$ python -q
>>> import numpy as np
>>> from numpy import linalg as LA
>>> np.set_printoptions(suppress=True, linewidth=120)
>>> def rd(a):
...     return np.round(a, 4) + 0
... 
>>> feats = np.loadtxt("run15.csv", delimiter=",")
>>> print(feats)
[[-5.8526  7.7049 -5.2648]
 [-3.1254  4.4283 -3.1835]
 [-1.1996  1.3796 -1.0494]
 [-1.5223  2.1416 -1.37  ]
 [ 0.4577 -1.2857  0.6454]
 [-0.1185 -0.6253  0.5489]
 [-1.01    2.5524 -1.3329]
 [ 2.3102 -3.7651  2.0795]
 [-0.0806  0.1669 -0.331 ]
 [-1.6468  2.4373 -1.8145]
 [-2.0196  2.498  -1.8637]
 [-1.0513  0.793  -1.5576]
 [ 1.0857 -1.8523  0.7424]
 [ 3.7223 -5.1428  3.3336]
 [-2.1102  2.875  -1.6081]
 [ 1.4086 -1.6097  0.2833]
 [-3.7656  6.4238 -3.9162]]
>>> Ac = (feats - feats.mean(axis=0)) / feats.std(axis=0)
>>> print(rd(Ac.std(axis=0)))
[1. 1. 1.]
>>> c = LA.lstsq(np.delete(Ac, 2, axis=1), Ac[:, 2])[0]
>>> print(np.abs(c).argmax())
1
>>> print(rd(1 - np.var(Ac[:, 2] - np.delete(Ac, 2, axis=1) @ c)))
0.9776
>>> print(rd(c))
[ 0.382  -0.6099]
>>> Y = np.c_[feats[:, :1] @ np.array([[1]]), np.array([-4, -3, 2, -3, 1, -1, -3, -4, -4, 4, -1, -5, 5, -2, -3, 3, 0])]
>>> print(Y)
[[-5.8526 -4.    ]
 [-3.1254 -3.    ]
 [-1.1996  2.    ]
 [-1.5223 -3.    ]
 [ 0.4577  1.    ]
 [-0.1185 -1.    ]
 [-1.01   -3.    ]
 [ 2.3102 -4.    ]
 [-0.0806 -4.    ]
 [-1.6468  4.    ]
 [-2.0196 -1.    ]
 [-1.0513 -5.    ]
 [ 1.0857  5.    ]
 [ 3.7223 -2.    ]
 [-2.1102 -3.    ]
 [ 1.4086  3.    ]
 [-3.7656  0.    ]]
>>> print(LA.matrix_rank(Y))
2
>>> print(rd(LA.lstsq(feats, Y[:, 0])[0]))
[1. 0. 0.]
>>> J = np.loadtxt("a.csv", delimiter=",")
>>> print(rd(J))
[[0.4167 0.25   0.0833 0.4167]
 [0.25   0.15   0.05   0.25  ]
 [0.0833 0.05   0.0167 0.0833]
 [0.4167 0.25   0.0833 0.4167]]
>>> x0 = np.array([-2, -2, 2, -2])
>>> print(np.trace(J))
1.0
>>> print(rd(np.eye(4) - J))
[[ 0.5833 -0.25   -0.0833 -0.4167]
 [-0.25    0.85   -0.05   -0.25  ]
 [-0.0833 -0.05    0.9833 -0.0833]
 [-0.4167 -0.25   -0.0833  0.5833]]
>>> print(rd(J @ J @ x0))
[-2.  -1.2 -0.4 -2. ]
>>> assert J == J.T
Traceback (most recent call last):
  File "<python-input-22>", line 1, in <module>
    assert J == J.T
           ^^^^^^^^
ValueError: The truth value of an array with more than one element is ambiguous. Use a.any() or a.all()
>>> print(rd((J + J.T) / 2))
[[0.4167 0.25   0.0833 0.4167]
 [0.25   0.15   0.05   0.25  ]
 [0.0833 0.05   0.0167 0.0833]
 [0.4167 0.25   0.0833 0.4167]]
>>> print(np.allclose(J @ J.T, J.T @ J))
True
>>> print(rd(LA.det(J)))
0.0
>>> print(np.trace(J))
1.0
>>> print(rd(LA.matrix_power(J, 3)))
[[0.4167 0.25   0.0833 0.4167]
 [0.25   0.15   0.05   0.25  ]
 [0.0833 0.05   0.0167 0.0833]
 [0.4167 0.25   0.0833 0.4167]]
>>> print(rd(J.reshape(2, -1)))
[[0.4167 0.25   0.0833 0.4167 0.25   0.15   0.05   0.25  ]
 [0.0833 0.05   0.0167 0.0833 0.4167 0.25   0.0833 0.4167]]
>>> print(rd(J.ravel(order="F")))
[0.4167 0.25   0.0833 0.4167 0.25   0.15   0.05   0.25   0.0833 0.05   0.0167 0.0833 0.4167 0.25   0.0833 0.4167]
>>> blk = J.reshape(4, 2, -1)
>>> print(rd(np.swapaxes(blk, 1, 2)[3]))
[[0.4167 0.0833]
 [0.25   0.4167]]
>>> print(np.einsum("ihd,jhd->hij", blk, blk).shape)
(2, 4, 4)
>>> print(rd(blk[:, 0]))
[[0.4167 0.25  ]
 [0.25   0.15  ]
 [0.0833 0.05  ]
 [0.4167 0.25  ]]
>>> print(rd(blk.sum(axis=1)))
[[0.5    0.6667]
 [0.3    0.4   ]
 [0.1    0.1333]
 [0.5    0.6667]]
>>> evals, evecs = LA.eigh(J)
>>> x0 = np.array([2, 2, 2, 2])
>>> print(rd(evecs * np.abs(evals) @ evecs.T))
[[0.4167 0.25   0.0833 0.4167]
 [0.25   0.15   0.05   0.25  ]
 [0.0833 0.05   0.0167 0.0833]
 [0.4167 0.25   0.0833 0.4167]]
>>> print(rd(LA.eigvalsh(J[1:, 1:])))
[0.     0.     0.5833]
>>> print(rd(evecs * np.maximum(evals, 0) @ evecs.T))
[[0.4167 0.25   0.0833 0.4167]
 [0.25   0.15   0.05   0.25  ]
 [0.0833 0.05   0.0167 0.0833]
 [0.4167 0.25   0.0833 0.4167]]
>>> print(rd(x0 @ J @ x0))
13.0667
>>> evals, evecs = LA.eigh(J)
>>> print(rd(evals.sum()), np.trace(J))
1.0 1.0
>>> print(rd(evecs.T @ evecs))
[[1. 0. 0. 0.]
 [0. 1. 0. 0.]
 [0. 0. 1. 0.]
 [0. 0. 0. 1.]]
>>> print(np.unique(evals.round(6) + 0, return_counts=True)[1])
[3 1]
>>> print(rd(np.abs(evecs[:, -1])))
[0.6455 0.3873 0.1291 0.6455]
>>> print(np.abs(evecs[:, -1]).round(6).argmax())
0
>>> F = np.load("m.npy")
>>> print(F)
[[0 1]
 [1 0]]
>>> x0 = np.array([0, 1])
>>> print(rd(np.sort(np.abs(np.degrees(np.angle(LA.eigvals(F)))))))
[  0. 180.]
>>> print(rd(LA.norm(x0)), rd(LA.norm(F @ x0)))
1.0 1.0
>>> print(rd(LA.inv(F)))
[[0. 1.]
 [1. 0.]]
>>> print(2 - LA.matrix_rank(F - np.eye(2), tol=1e-8))
1
>>> print(rd(np.abs(LA.eigvals(F))))
[1. 1.]
>>> print([p for p in range(1, 25) if np.allclose(LA.matrix_power(F, p), np.eye(2))])
[2, 4, 6, 8, 10, 12, 14, 16, 18, 20, 22, 24]
>>> print(rd(LA.det(F)))
-1.0
>>> mat = np.loadtxt("x.csv", delimiter=",")
>>> print(mat)
[[ -4.  -8.   2.   6.]
 [-10. -20.   5.  15.]
 [  0.   0.   0.   0.]]
>>> Y = mat[0, 0] * mat[1:] - np.outer(mat[1:, 0], mat[0])
>>> print(Y)
[[ 0.  0.  0.  0.]
 [ 0.  0. -0. -0.]]
>>> print(np.flatnonzero(~Y.round(6).any(axis=1)))
[0 1]
>>> print(mat[:, 0] / mat[0, 0])
[ 1.   2.5 -0. ]
>>> print(np.argsort(-LA.norm(mat, axis=0).round(6), kind="stable")[:3])
[1 3 0]
>>> print(rd(LA.norm(mat, 2) / LA.norm(mat)))
1.0
>>> print([round(float(x), 4) for x in LA.svd(mat, compute_uv=False)[:3]])
[29.4958, 0.0, 0.0]
>>> print(LA.cond(mat) > 100)
True
>>> left, sigma, Vh = LA.svd(mat)
>>> evecs = Vh[:(sigma > 1e-8).sum()]
>>> rng = np.random.default_rng(144)
>>> x0 = mat[1] + -3 * mat[0] + rng.integers(2) * np.eye(4)[2]
>>> print(x0)
[ 2.  4. -1. -3.]
>>> print(rd(LA.norm(x0 - evecs.T @ evecs @ x0)))
0.0
>>> print(np.allclose(evecs.T @ evecs @ x0, x0))
True
>>> print(LA.matrix_rank(np.vstack([mat, x0])))
1
>>> left, sigma, Vh = LA.svd(mat)
>>> print(np.argmax(sigma[:-1] / (sigma[1:] + 1e-6)) + 1)
1
>>> Y = left[:, :1] @ np.diag(sigma[:1]) @ Vh[:1]
>>> print(rd(Y))
[[ -4.  -8.   2.   6.]
 [-10. -20.   5.  15.]
 [  0.   0.   0.   0.]]
>>> print(rd(LA.norm(mat - Y) / LA.norm(mat)))
0.0
>>> print(LA.matrix_rank(Y))
1
>>> K = np.loadtxt("dump.csv", delimiter=",")
>>> print(K)
[[ 0.  0.  9.]
 [10. 27.  0.]
 [ 0.  0.  8.]
 [ 0.  0. 10.]
 [15. 17.  0.]
 [24. 23.  0.]
 [11. 16.  0.]
 [24. 38.  0.]
 [ 0.  0. 21.]
 [ 0.  0. 13.]
 [13.  9.  0.]
 [ 0.  0. 19.]
 [21. 11.  0.]
 [17. 25.  0.]
 [22. 30.  0.]
 [ 0.  4.  4.]
 [ 0.  2.  8.]
 [ 0.  0. 13.]
 [10. 27.  0.]
 [30. 47.  0.]
 [ 2.  0.  1.]
 [16. 21.  0.]
 [ 0.  0.  3.]
 [ 2.  0.  1.]
 [23. 19.  0.]]
>>> # row 17 repeats row 9
>>> Y = K / np.sqrt((K ** 2).mean(axis=1, keepdims=True))
>>> print(LA.matrix_rank(K - K.mean(axis=1, keepdims=True)))
2
